>>> import numpy as np
>>> from numpy import linalg as LA
>>> np.set_printoptions(precision=3, suppress=True, linewidth=120, floatmode="fixed")
>>> tidy = lambda a: np.round(a, 3) + 0
>>> u = np.array([-1, -1, 0, 1]) + 0.5
>>> E = np.eye(4) - 2 * np.outer(u, u) / (u @ u)
>>> tidy(E)
array([[ 0.833, -0.167,  0.167,  0.500],
       [-0.167,  0.833,  0.167,  0.500],
       [ 0.167,  0.167,  0.833, -0.500],
       [ 0.500,  0.500, -0.500, -0.500]])
>>> # equal to its transpose
>>> x0 = np.array([1, 2, -2, 0])
>>> tidy(LA.norm(x0)), tidy(LA.norm(E @ x0))
(np.float64(3.0), np.float64(3.0))
>>> tidy(LA.inv(E))
array([[ 0.833, -0.167,  0.167,  0.500],
       [-0.167,  0.833,  0.167,  0.500],
       [ 0.167,  0.167,  0.833, -0.500],
       [ 0.500,  0.500, -0.500, -0.500]])
>>> Y = E / np.sqrt((E ** 2).mean(axis=1, keepdims=True))
>>> LA.matrix_rank(E - E.mean(axis=1, keepdims=True))
np.int64(3)
>>> tidy(E - E.mean(axis=1, keepdims=True))
array([[ 0.500, -0.500, -0.167,  0.167],
       [-0.500,  0.500, -0.167,  0.167],
       [ 0.000,  0.000,  0.667, -0.667],
       [ 0.500,  0.500, -0.500, -0.500]])
>>> tidy(Y[1])
array([-0.333,  1.667,  0.333,  1.000])
>>> mat = np.load("w.npy")
>>> mat
array([[-1.000,  1.000,  1.000,  1.000,  1.000,  1.000,  1.000],
       [ 1.000, -1.000,  1.000,  1.000,  1.000,  1.000,  1.000],
       [ 1.000,  1.000, -1.000,  1.000,  1.000,  1.000,  1.000],
       [ 1.000,  1.000,  1.000, -1.000,  1.000,  1.000,  1.000],
       [ 1.000,  1.000,  1.000,  1.000, -1.000,  1.000,  1.000],
       [ 1.000,  1.000,  1.000,  1.000,  1.000, -1.000,  1.000],
       [ 1.000,  1.000,  1.000,  1.000,  1.000,  1.000, -1.000]])
>>> Q, r_ = LA.qr(mat)
>>> np.trace(Q @ Q.T)
np.float64(7.0)
>>> tidy(Q @ r_)
array([[-1.000,  1.000,  1.000,  1.000,  1.000,  1.000,  1.000],
       [ 1.000, -1.000,  1.000,  1.000,  1.000,  1.000,  1.000],
       [ 1.000,  1.000, -1.000,  1.000,  1.000,  1.000,  1.000],
       [ 1.000,  1.000,  1.000, -1.000,  1.000,  1.000,  1.000],
       [ 1.000,  1.000,  1.000,  1.000, -1.000,  1.000,  1.000],
       [ 1.000,  1.000,  1.000,  1.000,  1.000, -1.000,  1.000],
       [ 1.000,  1.000,  1.000,  1.000,  1.000,  1.000, -1.000]])
>>> Q.shape, r_.shape
((7, 7), (7, 7))
>>> tidy(np.abs(np.diag(r_)))
array([2.646, 2.390, 2.280, 2.219, 2.179, 2.152, 2.132])
>>> np.allclose(r_.T @ r_, mat.T @ mat)
True
